% python3 -q
>>> import numpy as np
>>> np.set_printoptions(suppress=True, linewidth=200)
>>> data = np.array([[40.0, 19.14, 21.52],
...     [37.47, 21.03, 20.28],
...     [39.07, 19.4, 20.09],
...     [41.27, 20.07, 19.96],
...     [39.37, 19.89, 18.02],
...     [39.61, 18.75, 21.57],
...     [38.15, 20.25, 18.67],
...     [40.07, 20.32, 19.44],
...     [40.6, 20.04, 20.57],
...     [39.34, 18.27, 20.0],
...     [39.91, 19.27, 20.11],
...     [42.67, 20.27, 17.8],
...     [40.09, 19.05, 19.46]])
>>> data
array([[40.  , 19.14, 21.52],
       [37.47, 21.03, 20.28],
       [39.07, 19.4 , 20.09],
       [41.27, 20.07, 19.96],
       [39.37, 19.89, 18.02],
       [39.61, 18.75, 21.57],
       [38.15, 20.25, 18.67],
       [40.07, 20.32, 19.44],
       [40.6 , 20.04, 20.57],
       [39.34, 18.27, 20.  ],
       [39.91, 19.27, 20.11],
       [42.67, 20.27, 17.8 ],
       [40.09, 19.05, 19.46]])
>>> z = data[:, 0] > np.median(data[:, 0])
>>> r0 = data[z].mean(axis=0) - data[~z].mean(axis=0)
>>> round((((data - data.mean(axis=0)) @ r0 > 0) == z).mean(), 2)
np.float64(0.92)
>>> r0.round(2)
array([ 1.79,  0.26, -0.03])
>>> vec = np.array([1, -1, 1])
>>> np.sign((data @ vec).round(6))
array([1., 1., 1., 1., 1., 1., 1., 1., 1., 1., 1., 1., 1.])
>>> (data @ vec).argmax()
np.int64(5)
>>> np.round(data @ (2 * vec), 2)
array([84.76, 73.44, 79.52, 82.32, 75.  , 84.86, 73.14, 78.38, 82.26, 82.14, 81.5 , 80.4 , 81.  ])
>>> data * vec
array([[ 40.  , -19.14,  21.52],
       [ 37.47, -21.03,  20.28],
       [ 39.07, -19.4 ,  20.09],
       [ 41.27, -20.07,  19.96],
       [ 39.37, -19.89,  18.02],
       [ 39.61, -18.75,  21.57],
       [ 38.15, -20.25,  18.67],
       [ 40.07, -20.32,  19.44],
       [ 40.6 , -20.04,  20.57],
       [ 39.34, -18.27,  20.  ],
       [ 39.91, -19.27,  20.11],
       [ 42.67, -20.27,  17.8 ],
       [ 40.09, -19.05,  19.46]])
>>> W0 = np.loadtxt("a.csv", delimiter=",")
>>> W0
array([[ 1.1 , -0.4 , -1.7 ,  0.3 ],
       [-0.24, -0.3 , -1.16, -2.27],
       [-0.2 , -0.3 , -1.2 , -2.3 ]])
>>> U, s, vt = np.linalg.svd(W0)
>>> np.argmax(s[:-1] / (s[1:] + 1e-6)) + 1
np.int64(2)
>>> out = U[:, :2] @ np.diag(s[:2]) @ vt[:2]
>>> round(np.linalg.norm(W0 - out, 2), 2), round(s[2], 2)
(np.float64(0.02), np.float64(0.02))
>>> round(float(np.linalg.norm(W0 - out) / np.linalg.norm(W0)), 2)
0.0
